% python3 -q
>>> import numpy as np
>>> import numpy.linalg as la
>>> np.set_printoptions(precision=2, suppress=True, linewidth=200)
>>> E = np.load("dump.npy")
>>> E
array([[ 0.22,  2.23,  1.73],
       [-2.21,  0.99, -1.09],
       [-1.75, -1.43,  1.42]])
>>> out = la.inv(E)
>>> out
array([[-0.01, -0.29, -0.21],
       [ 0.26,  0.17, -0.18],
       [ 0.25, -0.18,  0.26]])
>>> round(la.cond(E), 2)
np.float64(1.23)
>>> np.round(la.det(E) * la.det(out), 2)
np.float64(1.0)
>>> np.round(E @ out, 2) + 0
array([[1., 0., 0.],
       [0., 1., 0.],
       [0., 0., 1.]])
>>> rng = np.random.default_rng(887)
>>> z = rng.integers(0, 2, 3)
>>> A = (z[:, None] == z) * -1 + np.eye(3)
>>> A
array([[ 0., -1.,  0.],
       [-1.,  0.,  0.],
       [ 0.,  0.,  0.]])
>>> vals, vecs = la.eigh(A)
>>> vec = np.array([5, -5, -4])
>>> np.round(vecs * np.abs(vals) @ vecs.T, 2) + 0
array([[1., 0., 0.],
       [0., 1., 0.],
       [0., 0., 0.]])
>>> vecs * np.maximum(vals, 0) @ vecs.T
array([[ 0.5, -0.5,  0. ],
       [-0.5,  0.5,  0. ],
       [ 0. ,  0. ,  0. ]])
>>> np.round(vec @ A @ vec / (vec @ vec), 2), vals[0], vals[-1]
(np.float64(0.76), np.float64(-1.0), np.float64(1.0))
>>> np.kron(np.eye(2, dtype=int), A)
array([[ 0., -1.,  0.,  0., -0.,  0.],
       [-1.,  0.,  0., -0.,  0.,  0.],
       [ 0.,  0.,  0.,  0.,  0.,  0.],
       [ 0., -0.,  0.,  0., -1.,  0.],
       [-0.,  0.,  0., -1.,  0.,  0.],
       [ 0.,  0.,  0.,  0.,  0.,  0.]])
>>> la.cond(A) > 100
np.True_
>>> round(float(la.norm(A, 2) / la.norm(A)), 2)
0.71
>>> la.matrix_rank(A, rtol=0.1)
np.int64(2)
>>> X = np.loadtxt("run12.csv", delimiter=",")
>>> X
array([[ 1.,  4.,  4.,  1.],
       [ 1.,  1.,  1.,  3.],
       [ 6.,  8., 23.,  8.],
       [ 2.,  5.,  6., -3.]])
>>> out = la.inv(X)
>>> round(float(la.det(X) * la.det(out)), 2)
1.0
>>> np.round(X @ out, 2) + 0
array([[1., 0., 0., 0.],
       [0., 1., 0., 0.],
       [0., 0., 1., 0.],
       [0., 0., 0., 1.]])
>>> np.kron(np.eye(2, dtype=int), X)
array([[ 1.,  4.,  4.,  1.,  0.,  0.,  0.,  0.],
       [ 1.,  1.,  1.,  3.,  0.,  0.,  0.,  0.],
       [ 6.,  8., 23.,  8.,  0.,  0.,  0.,  0.],
       [ 2.,  5.,  6., -3.,  0.,  0.,  0., -0.],
       [ 0.,  0.,  0.,  0.,  1.,  4.,  4.,  1.],
       [ 0.,  0.,  0.,  0.,  1.,  1.,  1.,  3.],
       [ 0.,  0.,  0.,  0.,  6.,  8., 23.,  8.],
       [ 0.,  0.,  0., -0.,  2.,  5.,  6., -3.]])
>>> np.einsum("ij,ji->", X, X)
np.float64(742.0)
>>> np.round(la.det(2 * X), 2), round(float(la.det(X)), 2)
(np.float64(4624.0), 289.0)
>>> np.round(la.det(X[::-1]), 2)
np.float64(289.0)
>>> round(la.det(X.T), 2)
np.float64(289.0)
>>> round(la.eigvals(X).sum().real, 2)
np.float64(22.0)
>>> vec = np.array([0, 1, 0, 0])
>>> X @ np.ones(4)
array([10.,  6., 45., 10.])
>>> X * vec
array([[ 0.,  4.,  0.,  0.],
       [ 0.,  1.,  0.,  0.],
       [ 0.,  8.,  0.,  0.],
       [ 0.,  5.,  0., -0.]])
>>> (X * vec).sum(axis=1)
array([4., 1., 8., 5.])
>>> X @ vec
array([4., 1., 8., 5.])
>>> np.sign((X @ vec).round(6))
array([1., 1., 1., 1.])
>>> u = np.array([0, 2])
>>> np.cross(X[2, :3], X[0, :3])
array([-60.,  -1.,  16.])
>>> np.polyval(u, X[2])
array([2., 2., 2., 2.])
>>> np.array([np.convolve(row, u, "same") for row in X])
array([[ 0.,  2.,  8.,  8.],
       [ 0.,  2.,  2.,  2.],
       [ 0., 12., 16., 46.],
       [ 0.,  4., 10., 12.]])
>>> J = np.load("mat.npy")
>>> J
array([[ 1, -1,  1],
       [ 1,  0,  0],
       [ 1,  1,  1],
       [ 1,  2,  4]])
>>> out = np.array([[-6, 8], [3, 8]])
>>> basis = np.kron(out, J)
>>> basis.shape
(8, 6)
>>> np.round(la.norm(basis, 2), 2), round(float(la.norm(out, 2) * la.norm(J, 2)), 2)
(np.float64(56.76), 56.76)
>>> la.matrix_rank(basis)
np.int64(6)
>>> W1 = np.array([[-4, -3, 3, 2], [-1, 5, 5, 0], [1, 5, -1, -4]])
>>> c = np.array([1, 2, 2, 2])
>>> H = np.maximum(J @ W1 + c, 0)
>>> la.matrix_rank(H)
np.int64(3)
>>> (H > 0).mean(axis=0)
array([0.  , 0.5 , 0.75, 0.25])
>>> (H > 0).astype(int)
array([[0, 0, 0, 0],
       [0, 0, 1, 1],
       [0, 1, 1, 0],
       [0, 1, 1, 0]])
>>> basis = np.array([[3, -1, -3], [-3, 1, 2], [1, 3, -2], [0, 2, 1]])
>>> H @ basis
array([[  0,   0,   0],
       [  5,  23,  -6],
       [-18,  36,   0],
       [-76,  62,  36]])
>>> W1 @ basis
array([[  0,  14,   2],
       [-13,  21,   3],
       [-13,  -7,   5]])
>>> out = np.array([[-1, -2, 1], [1, 1, 1], [2, 1, -1]])
>>> out.T @ J.T
array([[ 0, -1,  2,  9],
       [-2, -2,  0,  4],
       [-1,  1,  1, -1]])
>>> np.einsum("ik,kj->ij", J, out)
array([[ 0, -2, -1],
       [-1, -2,  1],
       [ 2,  0,  1],
       [ 9,  4, -1]])
>>> np.einsum("ik,kj->ji", J, out)
array([[ 0, -1,  2,  9],
       [-2, -2,  0,  4],
       [-1,  1,  1, -1]])
>>> la.matrix_rank(J @ out)
np.int64(3)
>>> np.einsum("ij,ij->i", J, J)
array([ 3,  1,  3, 21])
>>> out = np.array([[-2, 0, -2], [3, -1, 0]])
>>> basis = np.kron(out, E)
>>> la.matrix_rank(basis)
np.int64(6)
>>> F = np.loadtxt("data.csv", delimiter=",")
>>> F
array([[ 0., -2.,  0.,  0.,  0.,  0.],
       [-1., -2.,  0.,  0.,  0.,  0.],
       [-2., -1.,  0.,  0.,  0.,  0.],
       [ 0.,  0.,  0., -2.,  0.,  0.],
       [ 0.,  0., -1., -2.,  0.,  0.],
       [ 0.,  0., -2., -1.,  0.,  0.],
       [ 0.,  0.,  0.,  0.,  0., -2.],
       [ 0.,  0.,  0.,  0., -1., -2.],
       [ 0.,  0.,  0.,  0., -2., -1.]])
>>> out = np.c_[F[:, :1] @ np.array([[0]]), np.array([3, 1, 2, 3, 0, 0, 1, 1, 2])]
>>> out
array([[0., 3.],
       [0., 1.],
       [0., 2.],
       [0., 3.],
       [0., 0.],
       [0., 0.],
       [0., 1.],
       [0., 1.],
       [0., 2.]])
>>> la.matrix_rank(np.c_[F, out])
np.int64(7)
>>> out = F / np.sqrt((F ** 2).mean(axis=1, keepdims=True))
>>> la.norm(out, axis=1)
array([2.45, 2.45, 2.45, 2.45, 2.45, 2.45, 2.45, 2.45, 2.45])
>>> F - F.mean(axis=1, keepdims=True)
array([[ 0.33, -1.67,  0.33,  0.33,  0.33,  0.33],
       [-0.5 , -1.5 ,  0.5 ,  0.5 ,  0.5 ,  0.5 ],
       [-1.5 , -0.5 ,  0.5 ,  0.5 ,  0.5 ,  0.5 ],
       [ 0.33,  0.33,  0.33, -1.67,  0.33,  0.33],
       [ 0.5 ,  0.5 , -0.5 , -1.5 ,  0.5 ,  0.5 ],
       [ 0.5 ,  0.5 , -1.5 , -0.5 ,  0.5 ,  0.5 ],
       [ 0.33,  0.33,  0.33,  0.33,  0.33, -1.67],
       [ 0.5 ,  0.5 ,  0.5 ,  0.5 , -0.5 , -1.5 ],
       [ 0.5 ,  0.5 ,  0.5 ,  0.5 , -1.5 , -0.5 ]])
>>> out = F / la.norm(F, axis=1)
Traceback (most recent call last):
  File "<python-input-77>", line 1, in <module>
    out = F / la.norm(F, axis=1)
          ~~^~~~~~~~~~~~~~~~~~~~
ValueError: operands could not be broadcast together with shapes (9,6) (9,) 
>>> out = F / la.norm(F, axis=1, keepdims=True)
>>> gram = out @ out.T
>>> gram[8]
array([0.  , 0.  , 0.  , 0.  , 0.  , 0.  , 0.45, 0.8 , 1.  ])
>>> gram
array([[1.  , 0.89, 0.45, 0.  , 0.  , 0.  , 0.  , 0.  , 0.  ],
       [0.89, 1.  , 0.8 , 0.  , 0.  , 0.  , 0.  , 0.  , 0.  ],
       [0.45, 0.8 , 1.  , 0.  , 0.  , 0.  , 0.  , 0.  , 0.  ],
       [0.  , 0.  , 0.  , 1.  , 0.89, 0.45, 0.  , 0.  , 0.  ],
       [0.  , 0.  , 0.  , 0.89, 1.  , 0.8 , 0.  , 0.  , 0.  ],
       [0.  , 0.  , 0.  , 0.45, 0.8 , 1.  , 0.  , 0.  , 0.  ],
       [0.  , 0.  , 0.  , 0.  , 0.  , 0.  , 1.  , 0.89, 0.45],
       [0.  , 0.  , 0.  , 0.  , 0.  , 0.  , 0.89, 1.  , 0.8 ],
       [0.  , 0.  , 0.  , 0.  , 0.  , 0.  , 0.45, 0.8 , 1.  ]])
>>> la.norm(out, axis=1)
array([1., 1., 1., 1., 1., 1., 1., 1., 1.])
>>> data = np.load("arr.npy")
>>> data
array([[1.  , 0.  , 0.  ],
       [0.  , 0.5 , 0.5 ],
       [0.33, 0.33, 0.33]])
>>> # rank 2
>>> U, sigma, vt = la.svd(data)
>>> vecs = vt[:(sigma > 1e-8).sum()]
>>> vec = data[2] + 4 * data[0] + rng.integers(2) * np.eye(3)[2]
>>> vec
array([4.33, 0.33, 0.33])
>>> np.round(vecs.T @ vecs, 2) + 0
array([[1. , 0. , 0. ],
       [0. , 0.5, 0.5],
       [0. , 0.5, 0.5]])
>>> out = data / la.norm(data, axis=1, keepdims=True)
>>> gram = out @ out.T
>>> (np.abs(gram) > 0.9).astype(int)
array([[1, 0, 0],
       [0, 1, 0],
       [0, 0, 1]])
>>> gram
array([[1.  , 0.  , 0.58],
       [0.  , 1.  , 0.82],
       [0.58, 0.82, 1.  ]])
>>> gram[1]
array([0.  , 1.  , 0.82])
>>> la.norm(out, axis=1)
array([1., 1., 1.])
>>> np.argwhere(np.triu(np.abs(gram) > 0.95, 1))
array([], shape=(0, 2), dtype=int64)
>>> out = np.array([[5, 2, 8], [8, 2, 5], [0, 1, 5]])
>>> la.matrix_rank(gram @ out)
np.int64(2)
>>> la.matrix_rank(np.vstack([gram, out.T]))
np.int64(3)
>>> np.vstack([gram, out.T]).shape
(6, 3)
>>> arr = np.loadtxt("x.csv", delimiter=",")
>>> arr
array([[0.5 , 0.17, 0.33],
       [0.22, 0.44, 0.33],
       [0.  , 0.5 , 0.5 ]])
>>> # row-stochastic, so 1 is an eigenvalue
>>> vals, vecs = la.eig(arr)
>>> np.sort(la.eigvals(la.inv(arr)))
array([1. , 3.6, 6. ])
>>> np.sort(la.eigvals(arr.T))
array([0.17, 0.28, 1.  ])
>>> round(float(np.prod(vals)), 2)
0.05
>>> np.sort(la.eigvals(arr @ arr))
array([0.03, 0.08, 1.  ])
>>> u = np.array([1, 0, 1])
>>> out = arr + np.outer(u, np.eye(3)[0])
>>> np.round(la.det(out) / la.det(arr), 2), np.round(1 + la.solve(arr, u)[0], 2)
(np.float64(0.2), np.float64(0.2))
>>> la.svd(arr, compute_uv=False)
array([1.02, 0.43, 0.1 ])
>>> arr.sum(axis=1)
array([1., 1., 1.])
>>> arr.mean(axis=0)
array([0.24, 0.37, 0.39])
>>> np.count_nonzero(arr)
np.int64(8)
>>> arr[3]
Traceback (most recent call last):
  File "<python-input-117>", line 1, in <module>
    arr[3]
    ~~~^^^
IndexError: index 3 is out of bounds for axis 0 with size 3
>>> feats = np.load("block16.npy")
>>> feats
array([[-2,  3, -1, -3],
       [ 2, -3,  1,  3]])
>>> # rank 1
>>> U, sigma, vt = la.svd(feats)
>>> vecs = vt[:(sigma > 1e-8).sum()]
>>> vec = feats[1] + -2 * feats[0] + rng.integers(2) * np.eye(4)[3]
>>> vec
array([ 6., -9.,  3., 10.])
>>> np.diag(vecs.T @ vecs)
array([0.17, 0.39, 0.04, 0.39])
>>> W1 = np.array([[2, -2, 2, 0, 2],
...     [2, -2, 2, -1, -2],
...     [1, 2, 1, -1, -2],
...     [2, 1, -2, 2, -1]])
>>> c = np.array([3, -3, -4, 0, -1])
>>> H = np.maximum(feats @ W1 + c, 0)
>>> (H > 0).astype(int)
array([[0, 0, 1, 0, 0],
       [1, 1, 0, 1, 1]])
>>> H
array([[0, 0, 3, 0, 0],
       [8, 4, 0, 8, 4]])
>>> la.matrix_rank(H)
np.int64(2)
>>> basis = np.array([[-2, 3, 3], [0, 3, -1], [-3, -2, 1], [2, 2, 2], [-2, 0, 2]])
>>> W1 @ basis
array([[-14,  -4,  14],
       [ -8,  -6,   4],
       [ -3,   5,  -4],
       [  8,  17,   5]])
>>> out = np.array([[1, 2], [1, 2], [2, 8], [9, 2], [2, 8]])
>>> la.matrix_rank(H @ out)
np.int64(2)
>>> np.einsum("ij,ij->i", H, H)
array([  9, 160])
>>> np.einsum("ik,kj->ij", H, out)
array([[ 6, 24],
       [92, 72]])
>>> H @ out
array([[ 6, 24],
       [92, 72]])
>>> out = feats[0, 0] * feats[1:] - np.outer(feats[1:, 0], feats[0])
>>> out
array([[0, 0, 0, 0]])
>>> feats[:, 0] / feats[0, 0]
array([ 1., -1.])
>>> la.matrix_rank(out), la.matrix_rank(feats)
(np.int64(0), np.int64(1))
>>> [round(float(x), 2) for x in la.svd(feats, compute_uv=False)[:3]]
[6.78, 0.0]
>>> np.argsort(-la.norm(feats, axis=0).round(6), kind="stable")[:3]
array([1, 3, 0])
>>> la.matrix_rank(feats, rtol=0.1)
np.int64(1)
